% ipython --no-banner

In [1]: import numpy as np

In [2]: np.set_printoptions(precision=2, suppress=True, linewidth=200, floatmode="fixed")

In [3]: def rd(a):
   ...:     return np.round(a, 2) + 0
   ...: 

In [4]: mat = np.load("layer2.npy")

In [5]: mat
Out[5]: 
array([[ -1,  -1,  -1,  -1,  -1,  -1,  -1,  -1,  -1,  -1,  -1,  -1,  -1],
       [ -1,  -2,  -2,  -2,  -2,  -2,  -2,  -2,  -2,  -2,  -2,  -2,  -2],
       [ -1,  -2,  -3,  -3,  -3,  -3,  -3,  -3,  -3,  -3,  -3,  -3,  -3],
       [ -1,  -2,  -3,  -4,  -4,  -4,  -4,  -4,  -4,  -4,  -4,  -4,  -4],
       [ -1,  -2,  -3,  -4,  -5,  -5,  -5,  -5,  -5,  -5,  -5,  -5,  -5],
       [ -1,  -2,  -3,  -4,  -5,  -6,  -6,  -6,  -6,  -6,  -6,  -6,  -6],
       [ -1,  -2,  -3,  -4,  -5,  -6,  -7,  -7,  -7,  -7,  -7,  -7,  -7],
       [ -1,  -2,  -3,  -4,  -5,  -6,  -7,  -8,  -8,  -8,  -8,  -8,  -8],
       [ -1,  -2,  -3,  -4,  -5,  -6,  -7,  -8,  -9,  -9,  -9,  -9,  -9],
       [ -1,  -2,  -3,  -4,  -5,  -6,  -7,  -8,  -9, -10, -10, -10, -10],
       [ -1,  -2,  -3,  -4,  -5,  -6,  -7,  -8,  -9, -10, -11, -11, -11],
       [ -1,  -2,  -3,  -4,  -5,  -6,  -7,  -8,  -9, -10, -11, -12, -12],
       [ -1,  -2,  -3,  -4,  -5,  -6,  -7,  -8,  -9, -10, -11, -12, -13]])

In [6]: # equal to its transpose

In [7]: W = np.array([[-3, 0, 1],
   ...:     [2, 2, 5],
   ...:     [1, -4, 4],
   ...:     [3, 1, 4],
   ...:     [2, -3, -1],
   ...:     [-5, 3, -4],
   ...:     [1, 5, 5],
   ...:     [-1, -5, 2],
   ...:     [-5, -2, 5],
   ...:     [1, 1, 3],
   ...:     [-5, 1, 0],
   ...:     [1, -2, 1],
   ...:     [5, 4, 2]])

In [8]: beta = np.array([-1, -4, -1])

In [9]: act = np.maximum(mat @ W + beta, 0)

In [10]: np.linalg.matrix_rank(act)
Out[10]: np.int64(1)

In [11]: cent = np.array([[-2, -1, 3], [3, 0, 1], [0, -3, 3]])

In [12]: act @ cent
Out[12]: 
array([[ -4,  -2,   6],
       [ -4,  -2,   6],
       [ -8,  -4,  12],
       [-14,  -7,  21],
       [-26, -13,  39],
       [-42, -21,  63],
       [-48, -24,  72],
       [-56, -28,  84],
       [-62, -31,  93],
       [-58, -29,  87],
       [-56, -28,  84],
       [-44, -22,  66],
       [-34, -17,  51]])
